>>> import numpy as np
>>> np.set_printoptions(suppress=True, linewidth=160)
>>> sig = 20 * 0.7 ** np.arange(8)
>>> q, _ = np.linalg.qr(np.array([[1.2, -0.2, -0.5, 0.7, -0.5, 0.7, 0.9, -0.4],
...     [0.7, -1.0, -1.4, 0.5, -0.3, 0.5, -0.5, 1.5],
...     [1.8, -0.5, -1.0, 1.9, 0.0, 0.7, 0.8, 1.4],
...     [-1.8, 1.2, -1.3, 0.5, 0.4, -1.4, 0.2, 1.4],
...     [-0.4, -0.3, 0.9, -1.4, -0.2, -1.4, 0.6, 0.2],
...     [0.1, 0.2, -0.8, 0.1, -1.8, -0.2, 0.1, -0.3],
...     [1.9, -1.3, -0.3, 0.0, 0.5, 0.2, 1.5, 1.1],
...     [0.0, 0.2, 0.2, -0.6, 0.3, 0.1, 0.3, 1.8]]))
>>> rng = np.random.default_rng(8550)
>>> mat = rng.normal(size=(41, 8)) * sig @ q
>>> mat.round(2)
array([[ -3.31,   6.17, -27.82,  -7.72,   5.06,  -8.07,  19.09,   9.06],
       [ -1.77,   6.06,   3.09,  -4.85,  -4.54,  -2.64,  13.89,   7.89],
       [-11.99,  -1.37,  -5.41,   0.52,  -6.62,  -2.84,   7.38,  19.13],
       [ -5.88,  15.26, -16.66,  -0.81,   5.59,   1.31,  18.12,  14.13],
       [  0.2 ,  12.41,   3.99,  -3.96,   3.87,   0.15,  12.05,  -5.57],
       [  8.99, -24.1 , -10.06,   6.56,   0.37,  -4.09, -22.23,  -8.69],
       [ 18.96,  -3.57,  13.89,   9.46,   3.95,  12.74, -30.43, -21.17],
       [ -4.64,   9.8 ,  -6.5 ,  -0.25,   3.33,  -7.22,   9.21,   1.22],
       [  5.61,  -8.  ,   8.89,  -2.98,  -8.35,   6.83,  -8.1 ,  -4.09],
       [ -7.53,  -3.28,   8.97,   2.5 ,   1.86,  -0.77,   6.78,   4.69],
       [ -1.13,  10.38,   5.49, -13.08,   1.75,  -6.95,  21.33,   1.47],
       [ 20.04, -12.56,   6.99,  -9.14,   0.77,   3.3 ,   1.59,  -7.85],
       [-13.78, -20.94, -41.58,  10.21,   1.76, -22.2 ,  -9.67,  11.93],
       [ 11.01,   9.77,  27.86,   0.88,  -0.3 ,   0.74,  -2.84, -15.12],
       [ 18.86,  -2.76,   1.86,  -4.36,   7.04,   0.61,  -0.79,  -7.12],
       [  4.36,   3.64,  21.03,  -4.57,   0.18,   0.82,  10.01,  -9.47],
       [ -1.41,  10.82,   7.81,   1.3 ,   1.49,   2.71,   7.14,  -0.91],
       [ 10.92, -17.26,   1.06,   2.38,  -3.32,   8.32, -23.54, -12.67],
       [-10.93,   6.54,   2.87,  -1.6 ,  -3.84,  -8.48,  14.67,   9.39],
       [ 14.  , -13.71,   4.6 ,   0.8 ,   0.26,  -3.87, -10.25, -17.3 ],
       [ -6.84,   7.09,  14.32,  -2.06,  -4.49,   1.87,   6.53,   4.93],
       [  5.51,  -3.85,   5.48,  -8.93,   0.18,   2.11,   9.53,   7.45],
       [ -5.97,   2.87, -11.5 ,   8.21,  -2.2 ,   7.3 , -19.13,  -3.84],
       [  8.98, -14.29,   5.59,   5.76,   0.23,   0.05, -19.08, -12.01],
       [  4.58, -17.63,  -7.07,   4.73,   1.09,  -4.41, -13.41,  -3.7 ],
       [ -4.76,   3.03,   1.7 ,  -8.95,   4.41, -10.45,  21.46,   6.01],
       [ -3.43,   5.24,  -0.26,   2.64,  -1.77,  -0.26,   1.82,   2.55],
       [ -3.54,   5.29,   4.23,  -3.4 ,  -2.9 ,   7.93,   3.39,   7.16],
       [ -2.13,   4.5 ,   9.46,  -2.99,  -0.27,   3.67,   1.26,  -1.17],
       [ -3.42,  23.27,   2.07, -10.12,   3.58,   4.23,  34.3 ,  13.84],
       [  6.07,   0.51,   3.12,   2.84,   4.98,  12.96,  -8.4 ,  -8.43],
       [-13.44,  -8.18, -23.7 ,  -4.47,  -0.35, -11.81,  15.78,  17.32],
       [  6.55,  -6.97,   0.46,   7.82,   0.35,   9.05, -17.91,  -8.56],
       [ -8.83,   7.39,   3.35,   8.53,  -3.15,   6.91, -17.63,  -4.92],
       [ -1.45,  -9.85, -13.93,  17.42,   3.98,  -6.33, -27.72,  -3.98],
       [ -3.68,  11.  ,   6.56,   6.24,   0.96,  10.03,  -6.75,  -1.83],
       [  8.46,  -8.76,  11.53,  -6.68,  -2.25,   5.43,  -0.87,  -7.09],
       [ 12.34,   3.95,  11.86,   0.51,   8.01,  -3.47,  -0.5 , -13.3 ],
       [ -9.61,  -0.56,  -2.9 ,   3.16,  -3.41,  -0.3 ,  -7.95,   3.66],
       [ 12.74,   1.62,  -6.03, -18.82,   4.57,   3.95,  25.63,   7.52],
       [ 15.83,  17.55,  24.07,  -2.99,  10.85,  11.28,   1.36, -18.58]])
>>> vec = np.array([6, -6, -8, 8, 3, -8, -5, 0])
>>> rhs = mat @ vec
>>> np.round(np.linalg.pinv(mat) @ mat, 2) + 0
array([[1., 0., 0., 0., 0., 0., 0., 0.],
       [0., 1., 0., 0., 0., 0., 0., 0.],
       [0., 0., 1., 0., 0., 0., 0., 0.],
       [0., 0., 0., 1., 0., 0., 0., 0.],
       [0., 0., 0., 0., 1., 0., 0., 0.],
       [0., 0., 0., 0., 0., 1., 0., 0.],
       [0., 0., 0., 0., 0., 0., 1., 0.],
       [0., 0., 0., 0., 0., 0., 0., 1.]])
>>> np.round(np.linalg.lstsq(mat, rhs)[0], 2) + 0
array([ 6., -6., -8.,  8.,  3., -8., -5.,  0.])
>>> np.round(np.linalg.solve(mat.T @ mat, mat.T @ rhs), 2) + 0
array([ 6., -6., -8.,  8.,  3., -8., -5.,  0.])
>>> rhs = rhs + 0.1 * rng.normal(size=41)
>>> rhs.round(2)
array([  88.04, -172.7 ,  -50.28,  -84.33, -186.58,  476.44,  161.94,  -14.9 ,  -52.52,  -99.32, -263.4 ,   34.44,  688.57, -201.04,  100.26, -256.6 , -178.42,
        221.06, -157.63,  218.81, -275.64, -123.04,  135.21,  236.54,  333.37, -142.38,  -41.12, -203.06, -175.84, -452.08,  -15.59,  136.87,  158.18,  -32.28,
        502.52, -134.21,  -88.15,   14.1 ,   26.02, -181.68, -291.27])
>>> c, *_ = np.linalg.lstsq(mat, rhs)
>>> c.round()
array([ 6., -6., -8.,  8.,  3., -8., -5.,  0.])
